$ ipython --no-banner

In [1]: import numpy as np

In [2]: np.set_printoptions(precision=1, suppress=True, linewidth=160)

In [3]: def rnd(a):
   ...:     return np.round(a, 1) + 0
   ...: 

In [4]: A = np.load("m.npy")

In [5]: A
Out[5]: 
array([[27., 20., 15., 25.],
       [20., 18., 12., 20.],
       [15., 12., 11., 15.],
       [25., 20., 15., 27.]])

In [6]: w1 = np.array([[1, 0, 1, 0], [0, 0, 2, 2], [1, 2, 0, 1], [0, 0, 2, 2]])

In [7]: c = np.array([-2, -4, 1, 7])

In [8]: H = np.maximum(A @ w1 + c, 0)

In [9]: (H > 0).mean(axis=0)
Out[9]: array([1., 1., 1., 1.])

In [10]: np.linalg.matrix_rank(H)
Out[10]: np.int64(4)

In [11]: cent = np.array([[2, -1], [-3, -1], [3, 2], [-2, 2]])

In [12]: w1 @ cent
Out[12]: 
array([[ 5,  1],
       [ 2,  8],
       [-6, -1],
       [ 2,  8]])

In [13]: (H @ cent).round(6).argmax(axis=1)
Out[13]: array([1, 1, 1, 1])

In [14]: hat = np.triu(np.array([[-2, -2, -1, 2], [0, -1, -2, -2], [0, -2, -1, -1], [-2, 1, 2, -1]]), 1) + np.eye(4)

In [15]: B = hat @ A @ np.linalg.inv(hat)

In [16]: np.trace(B), np.trace(A)
Out[16]: (np.float64(83.0), np.float64(83.0))

In [17]: B
Out[17]: 
array([[  22.,   56.,  144.,  236.],
       [ -60., -166., -432., -708.],
       [ -10.,  -28.,  -70., -118.],
       [  25.,   70.,  180.,  297.]])

In [18]: hat @ A - A @ hat
Out[18]: 
array([[ -5.,  46.,  62.,   0.],
       [-80., -24.,   4., -76.],
       [-25.,  10.,  24., -22.],
       [  0.,  50.,  65.,   5.]])

In [19]: x0 = np.array([-1, -2, 1, 2])

In [20]: y = A @ x0

In [21]: c, lr = np.zeros(4), 1 / np.linalg.norm(A, 2) ** 2

In [22]: for i in range(40):
    ...:     c -= lr * A.T @ (A @ c - y)
    ...:     if i % 10 == 0: print(i, round(np.linalg.norm(A @ c - y), 1))
    ...: 
0 6.3
10 6.3
20 6.2
30 6.2

In [23]: rnd(np.linalg.cond(A))
Out[23]: np.float64(38.5)
